$ python3 -q
>>> import numpy as np
>>> import numpy.linalg as la
>>> np.set_printoptions(precision=2, suppress=True, linewidth=200)
>>> rnd = lambda a: np.round(a, 2) + 0
>>> sigma = 3 * 0.7 ** np.arange(3)
>>> rng = np.random.default_rng(214)
>>> arr = rng.normal(size=(10, 3)) * rng.permutation(sigma)
>>> rnd(arr)
array([[ 3.78,  0.9 ,  1.56],
       [-0.57, -1.85,  1.02],
       [ 0.89, -0.44,  1.26],
       [ 0.97,  1.91, -1.38],
       [ 1.07,  1.9 , -0.76],
       [ 3.  ,  7.17,  1.17],
       [ 0.44, -0.42,  2.94],
       [-0.43, -4.19,  0.18],
       [ 0.64, -1.03,  0.17],
       [ 1.76,  2.29, -2.3 ]])
>>> cov = np.cov(arr, rowvar=False)
>>> rnd(np.corrcoef(arr[:, 0], arr[:, 1])[0, 1])
np.float64(0.72)
>>> rnd(cov)
array([[ 1.89,  3.03,  0.07],
       [ 3.03,  9.25, -0.73],
       [ 0.07, -0.73,  2.38]])
>>> cov.shape
(3, 3)
>>> m1 = np.array([[-4.0, 6.0, 2.0, 3.0],
...     [0.0, 3.0, 0.0, 0.0],
...     [6.0, -6.0, 0.0, -3.0],
...     [-14.0, 12.0, 4.0, 9.0]])
>>> m1
array([[ -4.,   6.,   2.,   3.],
       [  0.,   3.,   0.,   0.],
       [  6.,  -6.,   0.,  -3.],
       [-14.,  12.,   4.,   9.]])
>>> # rows and columns are dependent
>>> f = np.array([4, 2])
>>> np.polyval(f, m1[3])
array([-54.,  50.,  18.,  38.])
>>> np.cross(m1[3, :3], m1[1, :3])
array([-12.,   0., -42.])
>>> np.convolve(m1[3], f)
array([-56.,  20.,  40.,  44.,  18.])
>>> np.array([np.convolve(row, f, "same") for row in m1])
array([[-16.,  16.,  20.,  16.],
       [  0.,  12.,   6.,   0.],
       [ 24., -12., -12., -12.],
       [-56.,  20.,  40.,  44.]])
